>>> import numpy as np
>>> np.set_printoptions(suppress=True, linewidth=100)
>>> def rd(a):
...     return np.round(a, 2) + 0
... 
>>> E = np.arange(50).reshape(5, 10) + 2
>>> E
array([[ 2,  3,  4,  5,  6,  7,  8,  9, 10, 11],
       [12, 13, 14, 15, 16, 17, 18, 19, 20, 21],
       [22, 23, 24, 25, 26, 27, 28, 29, 30, 31],
       [32, 33, 34, 35, 36, 37, 38, 39, 40, 41],
       [42, 43, 44, 45, 46, 47, 48, 49, 50, 51]])
>>> rk = np.linalg.matrix_rank(E)
>>> rk
np.int64(2)
>>> N = np.linalg.svd(E)[2][rk:].T
>>> [int(np.linalg.matrix_rank(E[:, :j + 1])) for j in range(10)]
[1, 2, 2, 2, 2, 2, 2, 2, 2, 2]
>>> np.linalg.matrix_rank(E.T @ E), np.linalg.matrix_rank(E @ E.T)
(np.int64(2), np.int64(2))
>>> np.allclose(E @ N, 0)
True
>>> M2 = np.array([[1, -2],
...     [-4, 3],
...     [4, -4],
...     [-3, 3],
...     [-3, 3],
...     [-1, 3],
...     [-5, -3],
...     [-3, -3],
...     [2, 4],
...     [3, -3]])
>>> np.einsum("ij,ij->i", E, E)
array([  505,  2805,  7105, 13405, 21705])
>>> np.einsum("ij->j", E)
array([110, 115, 120, 125, 130, 135, 140, 145, 150, 155])
>>> E @ M2
array([[ -48,   -1],
       [-138,    9],
       [-228,   19],
       [-318,   29],
       [-408,   39]])
>>> np.einsum("ik,kj->ji", E, M2)
array([[ -48, -138, -228, -318, -408],
       [  -1,    9,   19,   29,   39]])
>>> np.linalg.matrix_rank(E @ M2)
np.int64(2)
>>> np.einsum("ik,kj->ij", E, M2)
array([[ -48,   -1],
       [-138,    9],
       [-228,   19],
       [-318,   29],
       [-408,   39]])
>>> np.vstack([E, M2.T]).shape
(7, 10)
